% python3 -q
>>> import numpy as np
>>> import numpy.linalg as la
>>> np.set_printoptions(precision=3, suppress=True, linewidth=140, sign=" ")
>>> rnd = lambda a: np.round(a, 3) + 0
>>> m1 = np.load("run18.npy")
>>> print(m1)
[[ 1  0]
 [ 1  1]]
>>> O, R = la.qr(m1)
>>> print(rnd(R))
[[-1.414 -0.707]
 [ 0.     0.707]]
>>> print(rnd(np.abs(np.diag(R))))
[ 1.414  0.707]
>>> print(rnd(O))
[[-0.707 -0.707]
 [-0.707  0.707]]
>>> f = np.array([1, 0])
>>> other = m1 + np.outer(f, np.eye(2)[1])
>>> print(rnd(la.det(other) / la.det(m1)), rnd(1 + la.solve(m1, f)[1]))
0.0 0.0
>>> print(la.matrix_rank(other - m1))
1
>>> print(other)
[[ 1.  1.]
 [ 1.  1.]]
>>> O = m1.astype(float).copy()
>>> for j in range(2):
...     O[:, j] -= O[:, :j] @ (O[:, :j].T @ O[:, j])
...     O[:, j] /= la.norm(O[:, j])
... 
>>> print(rnd(O))
[[ 0.707 -0.707]
 [ 0.707  0.707]]
>>> A = np.tril(np.array([[3, 0, 2], [1, 0, 2], [0, 0, 1]]), -1) + np.eye(3, dtype=int)
>>> print(A)
[[ 1  0  0]
 [ 1  1  0]
 [ 0  0  1]]
>>> other = la.invert(A)
Traceback (most recent call last):
  File "<python-input-20>", line 1, in <module>
    other = la.invert(A)
            ^^^^^^^^^
AttributeError: module 'numpy.linalg' has no attribute 'invert'
>>> other = la.inv(A)
>>> print(rnd(la.det(A) * la.det(other)))
1.0
>>> print(rnd(la.cond(A)))
2.618
>>> print(A @ other)
[[ 1.  0.  0.]
 [ 0.  1.  0.]
 [ 0.  0.  1.]]
>>> print(rnd(la.inv(other)))
[[ 1.  0.  0.]
 [ 1.  1.  0.]
 [ 0.  0.  1.]]
>>> print(np.allclose(other, A.T))
False
>>> M = np.loadtxt("sample13.csv", delimiter=",")
>>> print(M)
[[ 3.  0.  0.]
 [-2.  3.  0.]
 [-1.  2.  2.]]
>>> O, V = la.qr(M[:, :2])[0], la.qr(M[:, 2:])[0]
>>> sv = la.svd(O.T @ V, compute_uv=False)
>>> print(rnd(sv))
[ 0.56]
>>> print(rnd(np.degrees(np.arccos(sv.clip(0, 1)))))
[ 55.947]
>>> K = np.array([[7, 1, -3], [-1, 15, -1], [-3, 3, 8]])
>>> other = la.inv(m1)
>>> print(rnd(la.cond(m1)))
2.618
>>> print(np.allclose(other, m1.T))
False
>>> print(rnd(la.inv(other)))
[[ 1.  0.]
 [ 1.  1.]]
>>> print(rnd(la.slogdet(m1)[0]))
1.0
>>> print(rnd(la.det(m1) * la.det(other)))
1.0
>>> x0 = np.array([5, 2, 1])
>>> h1 = np.maximum(K @ x0, 0)
>>> print(K * (h1 > 1e-9)[:, None])
[[ 7  1 -3]
 [-1 15 -1]
 [ 0  0  0]]
>>> print(h1)
[ 34  24   0]
>>> f = np.array([6, 8, 9, 4])
>>> X = np.array([np.roll(f, i) for i in range(4)])
>>> print(X)
[[ 6  8  9  4]
 [ 4  6  8  9]
 [ 9  4  6  8]
 [ 8  9  4  6]]
>>> O, R = la.qr(X)
>>> print(np.trace(O @ O.T))
4.0
>>> print(np.sort(np.abs(np.fft.fft(X[0]))), rnd(np.sort(la.svd(X, compute_uv=False))))
[  3.   5.   5.  27.] [  3.   5.   5.  27.]
>>> print(np.fft.fft(X[0]))
[27.+0.j -3.-4.j  3.+0.j -3.+4.j]
>>> print(X @ (-1.0) ** np.arange(4))
[ 3. -3.  3. -3.]
>>> print(np.allclose(X @ X.T, X.T @ X))
True
